$ python3 -q
>>> import numpy as np
>>> import numpy.linalg as la
>>> np.set_printoptions(precision=3, suppress=True, linewidth=160, floatmode="fixed")
>>> M = np.loadtxt("arr.csv", delimiter=",")
>>> M
array([[ 0.988, -3.614, -0.788,  4.451,  7.566,  0.330, -2.110,  1.774, -0.757],
       [-1.164,  3.950,  0.650, -3.940, -5.066, -2.737, -4.947,  0.217,  3.069],
       [ 3.030, -3.237, -2.434,  0.904,  5.028, -2.039,  6.487,  1.281,  0.666],
       [ 0.241, -1.250,  2.199, -7.134,  0.756,  0.816,  2.938,  0.297,  5.718],
       [-0.449, -1.594,  2.412, -6.787,  4.199, -3.407, -1.419,  3.645,  0.915],
       [ 1.152, -1.438,  2.171,  0.940,  5.576, -2.323,  1.804, -6.024, -3.869],
       [ 4.527, -5.527,  3.086,  1.203,  1.952, -1.695,  1.453,  1.070, -5.296],
       [-2.304, -2.996, -2.903,  1.710, -2.397,  6.980,  0.342,  3.042,  3.245],
       [ 2.364,  0.770,  0.450,  0.121, -3.862, -2.835, -8.386,  0.512, -0.230],
       [-4.659, -2.981,  0.363,  2.852,  0.210, -3.518,  2.921, -3.974, -4.939],
       [ 5.311, -0.177, -1.170, -1.799, -2.877,  5.504, -1.079, -5.196,  0.650],
       [-2.446, -0.938,  0.117, -1.229,  2.617,  0.464, -3.207,  2.396,  8.278],
       [ 2.105,  0.277, -0.947, -1.678,  2.632,  2.535,  8.352, -1.280, -2.649],
       [ 0.151,  2.483,  4.940, -6.720,  4.357,  2.115,  0.415,  0.690, -0.372],
       [ 0.939, -2.414, -1.179, -6.775,  3.722, -3.124, -1.824,  0.671, -4.314],
       [ 0.073, -0.666, -3.007, -6.019,  0.347,  4.763,  3.677,  3.228, -2.745],
       [ 1.644, -6.709, -1.240,  0.296, -4.131,  2.533,  3.449,  0.623, -3.860],
       [-0.883, -7.503,  2.204, -2.920, -2.372,  2.480,  2.750,  2.172,  2.343],
       [-1.661, -3.088,  2.428, -2.760,  2.284, -6.435, -2.605,  4.359,  1.331],
       [-2.917, -0.413,  2.481, -6.088, -1.046, -0.966, -6.531,  1.846,  0.084],
       [ 2.473,  2.431,  2.463,  5.251,  2.954, -1.454,  5.048,  3.975,  1.491],
       [-1.171, -1.613, -2.049, -0.584,  2.420, -3.577,  0.729, -6.908,  4.957],
       [ 0.024, -1.783,  0.043, -5.929, -2.080,  4.328, -2.679,  3.363,  4.485],
       [ 3.873,  6.246, -1.102,  2.436,  2.706, -1.944,  0.915, -4.551, -2.488],
       [-4.937, -1.175,  0.024, -0.294, -4.171,  0.065,  4.876,  4.766, -3.205],
       [-5.472, -2.833,  3.773, -0.550,  4.660, -0.157,  0.097, -0.517, -5.047]])
>>> Xs = M - M.mean(axis=0)
>>> left, sig, VT = la.svd(Xs, full_matrices=False)
>>> np.searchsorted(np.cumsum(sig ** 2) / (sig ** 2).sum(), 0.9) + 1
np.int64(7)
>>> sig
array([24.918, 20.816, 18.093, 16.572, 15.830, 12.992, 12.897, 11.002,  8.925])
>>> (np.sign(left[:, 0]) == np.sign(left[0, 0])).astype(int)
array([1, 0, 1, 0, 0, 1, 1, 0, 0, 1, 0, 0, 1, 0, 0, 0, 1, 0, 0, 0, 1, 1, 0, 1, 1, 1])
>>> round(float((sig ** 2).sum() ** 2 / (sig ** 4).sum()), 3)
6.66
